In [1]: import numpy as np

In [2]: import numpy.linalg as la

In [3]: np.set_printoptions(precision=1, suppress=True, linewidth=200)

In [4]: J = np.load("case1.npy")

In [5]: J
Out[5]: 
array([[2, 0, 0, 3, 0],
       [1, 2, 3, 0, 3],
       [1, 0, 0, 3, 2],
       [3, 0, 2, 1, 0],
       [3, 0, 3, 1, 0]])

In [6]: rng = np.random.default_rng(567716)

In [7]: lab = rng.permutation(5)

In [8]: lab
Out[8]: array([3, 0, 1, 4, 2])

In [9]: other = J[lab][:, lab]

In [10]: np.sort(np.abs(la.eigvals(other)))
Out[10]: array([0.5, 1.4, 2. , 3.6, 5.7])

In [11]: np.trace(other)
Out[11]: np.int64(5)

In [12]: other
Out[12]: 
array([[1, 3, 0, 0, 2],
       [3, 2, 0, 0, 0],
       [0, 1, 2, 3, 3],
       [1, 3, 0, 0, 3],
       [3, 1, 0, 2, 0]])

In [13]: np.allclose(other, J)
Out[13]: False

In [14]: np.diag(other)
Out[14]: array([1, 2, 2, 0, 0])

In [15]: vals, evecs = la.eig(J)

In [16]: J @ evecs[:, 0] - vals[0] * evecs[:, 0]
Out[16]: array([0., 0., 0., 0., 0.])

In [17]: np.sort(la.eigvals(la.inv(J)))
Out[17]: array([-2. , -0.3,  0.2,  0.5,  0.7])

In [18]: th = np.sort(rng.uniform(-2, 2, 32))

In [19]: K = np.c_[th, th ** 2, th ** 3] @ np.array([[4, 3, 3, 5, 6], [2, 8, 5, 0, 4], [9, 7, 7, 3, 7]])

In [20]: K
Out[20]: 
array([[-63.3, -25.5, -36.4, -30.6, -45.8],
       [-61.7, -24.6, -35.4, -29.9, -44.7],
       [-48.7, -18.1, -27.2, -24.7, -35.5],
       [-47.5, -17.5, -26.5, -24.2, -34.6],
       [-43.7, -15.6, -24.1, -22.6, -32. ],
       [-26.3,  -7.7, -13.5, -15.2, -19.7],
       [-22.9,  -6.3, -11.6, -13.7, -17.3],
       [-20.3,  -5.2, -10.1, -12.5, -15.5],
       [-14.6,  -3.2,  -6.9,  -9.8, -11.5],
       [-11. ,  -2. ,  -5. ,  -8. ,  -9. ],
       [ -8.8,  -1.4,  -3.9,  -6.8,  -7.5],
       [ -4.8,  -0.6,  -2. ,  -4.5,  -4.6],
       [ -4.2,  -0.5,  -1.7,  -4. ,  -4.1],
       [ -3.8,  -0.4,  -1.6,  -3.8,  -3.8],
       [ -3.6,  -0.4,  -1.5,  -3.7,  -3.7],
       [ -1.8,  -0.4,  -0.8,  -2.2,  -2.2],
       [ -0.3,  -0.2,  -0.2,  -0.4,  -0.5],
       [  0.8,   0.8,   0.7,   0.8,   1.1],
       [  1.3,   1.4,   1.2,   1.3,   1.9],
       [  2.3,   2.6,   2.2,   2. ,   3.2],
       [  3.2,   3.8,   3.2,   2.6,   4.4],
       [  7.5,   9.2,   7.6,   4.8,   9.2],
       [  7.5,   9.2,   7.6,   4.8,   9.3],
       [ 24.1,  28.2,  23.7,  11.5,  25.9],
       [ 29.9,  34.5,  29.2,  13.7,  31.4],
       [ 45.9,  51.3,  44. ,  19.4,  46.2],
       [ 45.9,  51.4,  44. ,  19.4,  46.2],
       [ 52.9,  58.6,  50.4,  21.9,  52.6],
       [ 73. ,  79.1,  68.6,  28.9,  70.7],
       [ 74.3,  80.4,  69.8,  29.3,  71.9],
       [ 77.6,  83.6,  72.7,  30.4,  74.8],
       [ 87.9,  93.9,  81.9,  34. ,  83.9]])

In [21]: la.cond(K) > 100
Out[21]: np.True_

In [22]: round(la.norm(K, 2) / la.norm(K), 1)
Out[22]: np.float64(1.0)

In [23]: Xc = K - K.mean(axis=0)

In [24]: evecs = la.svd(Xc)[2][:3]

In [25]: other = Xc - Xc @ evecs.T @ evecs

In [26]: np.diag(evecs.T @ evecs)
Out[26]: array([0.9, 0.7, 0.3, 0.6, 0.5])

In [27]: np.round(np.cov(Xc @ evecs.T, rowvar=False), 1) + 0
Out[27]: 
array([[5249.5,    0. ,    0. ],
       [   0. ,   54.3,    0. ],
       [   0. ,    0. ,    2.2]])

In [28]: Xc = K - K.mean(axis=0)

In [29]: Uu, sv, vt = la.svd(Xc, full_matrices=False)

In [30]: round(float((sv ** 2).sum() ** 2 / (sv ** 4).sum()), 1)
Out[30]: 1.0

In [31]: np.abs(vt[0]).argmax()
Out[31]: np.int64(0)

In [32]: vt[0] * np.sign(vt[0, np.abs(vt[0]).argmax()])
Out[32]: array([0.5, 0.5, 0.4, 0.2, 0.5])

In [33]: np.round(Xc.mean(axis=0), 1) + 0
Out[33]: array([0., 0., 0., 0., 0.])

In [34]: np.round(sv ** 2 / (sv ** 2).sum(), 1) + 0
Out[34]: array([1., 0., 0., 0., 0.])

In [35]: la.matrix_rank(Xc)
Out[35]: np.int64(3)

In [36]: sv.round(1) + 0
Out[36]: array([403.4,  41. ,   8.2,   0. ,   0. ])

In [37]: gram = np.cov(K, rowvar=False)

In [38]: np.polyfit(K[:, 1], K[:, 2], 1)
Out[38]: array([ 0.9, -4.2])

In [39]: np.round(np.corrcoef(K[:, 1], K[:, 2])[0, 1], 1)
Out[39]: np.float64(1.0)

In [40]: np.argsort(-K.std(axis=0).round(6), kind="stable")
Out[40]: array([0, 4, 1, 2, 3])

In [41]: K.std(axis=0)
Out[41]: array([39.1, 33.1, 31.6, 17.5, 34.8])

In [42]: np.round(la.eigvalsh(gram)[::-1], 1) + 0
Out[42]: array([5249.5,   54.3,    2.2,    0. ,    0. ])

In [43]: np.argwhere(np.triu(np.abs(np.corrcoef(K.T)) > 0.8, 1))
Out[43]: 
array([[0, 1],
       [0, 2],
       [0, 3],
       [0, 4],
       [1, 2],
       [1, 3],
       [1, 4],
       [2, 3],
       [2, 4],
       [3, 4]])

In [44]: lab = K[:, 1] > np.median(K[:, 1])

In [45]: u = K[lab].mean(axis=0) - K[~lab].mean(axis=0)

In [46]: ((K - K.mean(axis=0)) @ u > 0).astype(int)
Out[46]: array([0, 0, 0, 0, 0, 0, 0, 0, 0, 0, 0, 0, 0, 0, 0, 0, 0, 0, 0, 0, 0, 1, 1, 1, 1, 1, 1, 1, 1, 1, 1, 1])

In [47]: lab.astype(int)
Out[47]: array([0, 0, 0, 0, 0, 0, 0, 0, 0, 0, 0, 0, 0, 0, 0, 0, 1, 1, 1, 1, 1, 1, 1, 1, 1, 1, 1, 1, 1, 1, 1, 1])

In [48]: M = np.diag(3 * np.array([0, 3, -2])) + np.array([[1, 2, 1], [1, 0, 3], [2, 3, 1]])

In [49]: M
Out[49]: 
array([[ 1,  2,  1],
       [ 1,  9,  3],
       [ 2,  3, -5]])

In [50]: other = la.invert(M)
---------------------------------------------------------------------------
AttributeError                            Traceback (most recent call last)
Cell In[50], line 1
----> 1 other = la.invert(M)

AttributeError: module 'numpy.linalg' has no attribute 'invert'

In [51]: other = la.inv(M)

In [52]: np.round(la.det(M) * la.det(other), 1)
Out[52]: np.float64(1.0)

In [53]: other.round(1) + 0
Out[53]: 
array([[ 1.1, -0.3,  0.1],
       [-0.2,  0.1,  0. ],
       [ 0.3,  0. , -0.1]])

In [54]: np.allclose(other, M.T)
Out[54]: False

In [55]: Uu, sv, vt = la.svd(J, full_matrices=False)

In [56]: sv / sv[0]
Out[56]: array([1. , 0.6, 0.5, 0.1, 0.1])

In [57]: sv
Out[57]: array([7.3, 4.2, 3.5, 0.7, 0.4])

In [58]: (sv > 1e-8).sum()
Out[58]: np.int64(5)

In [59]: np.abs(vt[0])
Out[59]: array([0.6, 0.1, 0.6, 0.4, 0.3])

In [60]: np.round(vt @ vt.T, 1) + 0
Out[60]: 
array([[1., 0., 0., 0., 0.],
       [0., 1., 0., 0., 0.],
       [0., 0., 1., 0., 0.],
       [0., 0., 0., 1., 0.],
       [0., 0., 0., 0., 1.]])

In [61]: round(float(np.sqrt((sv ** 2).sum())), 1), np.round(la.norm(J), 1)
Out[61]: (9.1, np.float64(9.1))

In [62]: M[0] @ M[1]
Out[62]: np.int64(22)

In [63]: round(la.norm(M, "nuc"), 1)
Out[63]: np.float64(16.7)

In [64]: la.norm(M, axis=1)
Out[64]: array([2.4, 9.5, 6.2])

In [65]: np.round(la.norm(M[0] - M[1]), 1)
Out[65]: np.float64(7.3)

In [66]: vec = np.array([-1, 0, 8])

In [67]: rhs = M @ vec

In [68]: rhs
Out[68]: array([  7,  23, -42])

In [69]: np.round(la.solve(M, M[:, 1]), 1) + 0
Out[69]: array([0., 1., 0.])

In [70]: la.solve(M.T, M[2])
Out[70]: array([ 0., -0.,  1.])

In [71]: gram = M.T @ M

In [72]: la.svd(M, compute_uv=False) ** 2
Out[72]: array([99.7, 34.7,  0.6])

In [73]: (M @ M.T).shape
Out[73]: (3, 3)

In [74]: la.eigvalsh(gram)[::-1]
Out[74]: array([99.7, 34.7,  0.6])

In [75]: other = np.array([[3, 4, 0, 5], [1, 5, 2, 3]])

In [76]: feats = other.T @ other

In [77]: feats
Out[77]: 
array([[10, 17,  2, 18],
       [17, 41, 10, 35],
       [ 2, 10,  4,  6],
       [18, 35,  6, 34]])

In [78]: hat = np.triu(np.array([[3, 1, 0], [3, 1, 2], [1, 2, 2]]), 1) + np.eye(3)

In [79]: other = hat @ M @ la.inv(hat)

In [80]: np.poly(other)
Out[80]: array([  1.,  -5., -54.,  47.])

In [81]: other
Out[81]: 
array([[  2.,   9., -14.],
       [  5.,  10., -27.],
       [  2.,   1.,  -7.]])

In [82]: la.cond(feats) > 100
Out[82]: np.True_

In [83]: round(la.norm(feats, 2) / la.norm(feats), 1)
Out[83]: np.float64(1.0)

In [84]: la.matrix_rank(feats, rtol=0.1)
Out[84]: np.int64(1)

In [85]: other = feats + rng.integers(-2, 3, (4, 2)) @ rng.integers(-2, 3, (2, 4))

In [86]: other
Out[86]: 
array([[11, 14,  2, 12],
       [16, 36,  6, 33],
       [ 2, 12,  5,  8],
       [16, 37,  4, 42]])

In [87]: la.matrix_rank(other - feats, tol=1e-8)
Out[87]: np.int64(2)

In [88]: other - feats
Out[88]: 
array([[ 1, -3,  0, -6],
       [-1, -5, -4, -2],
       [ 0,  2,  1,  2],
       [-2,  2, -2,  8]])

In [89]: np.abs(other - feats).sum(axis=1)
Out[89]: array([10, 12,  5, 14])

In [90]: F = np.load("block9.npy")

In [91]: F
Out[91]: 
array([[-1.,  1.,  1.,  1.,  1.,  1.],
       [ 1., -1.,  1.,  1.,  1.,  1.],
       [ 1.,  1., -1.,  1.,  1.,  1.],
       [ 1.,  1.,  1., -1.,  1.,  1.],
       [ 1.,  1.,  1.,  1., -1.,  1.],
       [ 1.,  1.,  1.,  1.,  1., -1.]])

In [92]: other = F / la.norm(F, axis=1, keepdims=True)

In [93]: gram = other @ other.T

In [94]: la.norm(other, axis=1)
Out[94]: array([1., 1., 1., 1., 1., 1.])

In [95]: (gram - 2 * np.eye(6)).round(6).argmax(axis=1)
Out[95]: array([1, 0, 0, 0, 0, 0])

In [96]: np.round(np.degrees(np.arccos(np.clip(gram[3, 0], -1, 1))), 1)
Out[96]: np.float64(70.5)

In [97]: np.fft.fft(F[0])
Out[97]: array([ 4.+0.j, -2.+0.j, -2.+0.j, -2.+0.j, -2.+0.j, -2.+0.j])

In [98]: E = rng.normal(size=(35, 5))

In [99]: E = 10 * E / la.norm(E, axis=1, keepdims=True)

In [100]: E.round(1) + 0
Out[100]: 
array([[-5.8,  6.8,  4.4,  0.5,  0.4],
       [ 0.7,  7.4, -5.9, -2. ,  2.5],
       [ 3.8,  5.3,  4.8,  0.7,  5.7],
       [ 0.2, -0.8,  1.4,  2.4,  9.6],
       [-2.5,  0.8, -7.2,  1.3,  6.2],
       [-0.2, -4.6,  1.2, -8.5,  2.2],
       [ 1.5,  5.6, -4.8,  5.8, -3.1],
       [ 1.5,  8.9,  1.5, -2.7,  3. ],
       [-1.6, -0.3, -2.4,  5.9,  7.5],
       [-1.3, -4.9,  4.9, -4.2, -5.7],
       [ 3.5, -3.7, -5.2,  0.3,  6.8],
       [-1.3, -0.3,  0.3, -1.6, -9.8],
       [ 4. ,  1.2,  5. ,  0.6, -7.6],
       [-0.5,  2.9,  1.9,  1.5, -9.3],
       [ 5.9, -5.5,  1.5, -1.2, -5.5],
       [-4.7,  0.4, -5.9, -2.6, -6.1],
       [ 5. , -6.1,  0.8, -3.5,  4.9],
       [-1.6,  3.7,  6.6,  5.5,  3.2],
       [-1.3,  1.1,  1. , -2.9, -9.4],
       [-1.4, -3.5,  6.9, -6. , -1.8],
       [-0.7,  6.7, -1. , -5.3,  5.1],
       [-5.2,  0.7,  2.6, -0.5, -8.1],
       [-0.3,  8.5, -0.8,  4. ,  3.4],
       [ 2.1, -7.4, -1.6,  5. , -3.6],
       [ 3.5, -2.8, -3.4,  4.1, -7.2],
       [ 1.1, -5.7, -4.4, -6.6,  1.8],
       [ 7.9,  3.4, -1.4, -3.2, -3.7],
       [-7.5,  1.4,  1.4,  6.1,  2. ],
       [-1.5, -4. , -2.2,  4.3,  7.6],
       [ 5.5, -1.9, -5.6,  5.7, -1.9],
       [ 0.8,  2.3, -8.4, -4.8,  0. ],
       [ 0. , -7.5, -1.4,  4.8,  4.2],
       [-4. ,  7.7,  3.1,  2.7,  2.7],
       [-1.1,  7.6,  1.8, -1.4, -5.9],
       [ 2.3, -2.9, -8.7,  2.6,  2.1]])

In [101]: lab = E[:, 3] > np.median(E[:, 3])

In [102]: u = E[lab].mean(axis=0) - E[~lab].mean(axis=0)

In [103]: u.round(1) + 0
Out[103]: array([ 0. , -0.1, -0.5,  6.8,  2.9])

In [104]: np.round((((E - E.mean(axis=0)) @ u > 0) == lab).mean(), 1)
Out[104]: np.float64(0.9)
